>>> import numpy as np
>>> np.set_printoptions(precision=2, suppress=True, linewidth=160, sign=" ")
>>> B = np.array([[2, 9], [6, 5]])
>>> F = np.tile(B, (2, 2))
>>> print(F)
[[ 2  9  2  9]
 [ 6  5  6  5]
 [ 2  9  2  9]
 [ 6  5  6  5]]
>>> # rank 2
>>> print(round(np.linalg.norm(F, 2) / np.linalg.norm(F), 2))
0.95
>>> Uu, s, Vt = np.linalg.svd(F)
>>> V = Vt[:(s > 1e-8).sum()]
>>> rng = np.random.default_rng(150)
>>> vec = F[0] + 2 * F[3] + rng.integers(2) * np.eye(4)[1]
>>> print(vec)
[ 14.  20.  14.  19.]
>>> print(np.diag(V.T @ V))
[ 0.5  0.5  0.5  0.5]
>>> print(np.allclose(V.T @ V @ vec, vec))
False
>>> print(np.linalg.matrix_rank(np.vstack([F, vec])))
3
>>> T = np.stack([F, 3 * F, F[::-1]])
>>> print(T.sum(axis=0))
[[ 14  41  14  41]
 [ 26  29  26  29]
 [ 14  41  14  41]
 [ 26  29  26  29]]
>>> print(np.linalg.matrix_rank(T))
[ 2  2  2]
>>> print(np.linalg.det(T))
[ 0.  0.  0.]
>>> print(np.linalg.matrix_rank(T.reshape(3, -1)))
2
>>> print(np.linalg.matrix_power(F, 4))
[[ 48080  69048  48080  69048]
 [ 46032  71096  46032  71096]
 [ 48080  69048  48080  69048]
 [ 46032  71096  46032  71096]]
>>> print((F - F.T) / 2)
[[ 0.   1.5  0.   1.5]
 [-1.5  0.  -1.5  0. ]
 [ 0.   1.5  0.   1.5]
 [-1.5  0.  -1.5  0. ]]
>>> print(np.round(np.sort(np.abs(np.linalg.eigvals(F))), 2) + 0)
[  0.   0.   8.  22.]
>>> z = rng.permutation(4)
>>> print(z)
[ 2  0  3  1]
>>> B = F[z][:, z]
>>> print(B)
[[ 2  2  9  9]
 [ 2  2  9  9]
 [ 6  6  5  5]
 [ 6  6  5  5]]
>>> print(np.allclose(B, F))
False
>>> z = rng.integers(0, 2, 3)
>>> m1 = np.array([[-9, -8, 2], [-3, -8, -4], [-6, 7, 9]]) * (z[:, None] == z)
>>> print(m1)
[[-9  0  2]
 [ 0 -8  0]
 [-6  0  9]]
>>> print(np.linalg.norm(F, axis=1))
[ 13.04  11.05  13.04  11.05]
>>> print(F[3] @ F[2])
114
>>> print(round(float(np.linalg.norm(F) ** 2 / np.linalg.norm(F, 2) ** 2), 2))
1.11
>>> print(round(float(np.linalg.norm(F, 2)), 2))
22.91
>>> print(np.round(np.linalg.norm(F, "nuc"), 2))
30.59
>>> print(round(np.linalg.norm(F, 1), 2), round(np.linalg.norm(F, np.inf), 2))
28.0 22.0
>>> T = np.stack([m1, -1 * m1, m1[::-1]])
>>> print((T @ m1.T).shape)
(3, 3, 3)
>>> print(np.linalg.det(T))
[ 552. -552. -552.]
>>> print(np.einsum("bij,cij->bc", T, T))
[[ 266 -266  208]
 [-266  266 -208]
 [ 208 -208  266]]
>>> vec = np.array([1, 0, 0])
>>> rhs = m1 @ vec
>>> print(rhs)
[-9  0 -6]
>>> print(np.round(np.linalg.solve(m1, 2 * rhs), 2) + 0)
[ 2.  0.  0.]
>>> print(np.linalg.solve(m1, rhs + m1[:, 2]))
[ 1. -0.  1.]
>>> print(np.round(np.linalg.solve(m1.T, m1[0]), 2) + 0)
[ 1.  0.  0.]
>>> O, _ = np.linalg.qr(np.array([[0.7, -0.6, 0.9, 1.2],
...     [-1.2, 1.3, 0.0, 0.3],
...     [-1.1, 0.7, 0.7, -1.4],
...     [-0.7, -1.6, 0.2, 1.1]]))
>>> mat = O[:, :4]
>>> print(mat)
[[-0.37  0.14 -0.82  0.42]
 [ 0.63 -0.36  0.01  0.69]
 [ 0.58 -0.1  -0.57 -0.58]
 [ 0.37  0.92  0.06  0.15]]
>>> print(np.linalg.svd(mat, compute_uv=False))
[ 1.  1.  1.  1.]
>>> print(np.round(mat @ mat.T, 2) + 0)
[[ 1.  0.  0.  0.]
 [ 0.  1.  0.  0.]
 [ 0.  0.  1.  0.]
 [ 0.  0.  0.  1.]]
>>> print(np.linalg.pinv(mat))
[[-0.37  0.63  0.58  0.37]
 [ 0.14 -0.36 -0.1   0.92]
 [-0.82  0.01 -0.57  0.06]
 [ 0.42  0.69 -0.58  0.15]]
>>> print(round(float(mat[:, 0] @ mat[:, 2]), 2))
-0.0
>>> print(np.round(mat.T @ mat, 2) + 0)
[[ 1.  0.  0.  0.]
 [ 0.  1.  0.  0.]
 [ 0.  0.  1.  0.]
 [ 0.  0.  0.  1.]]
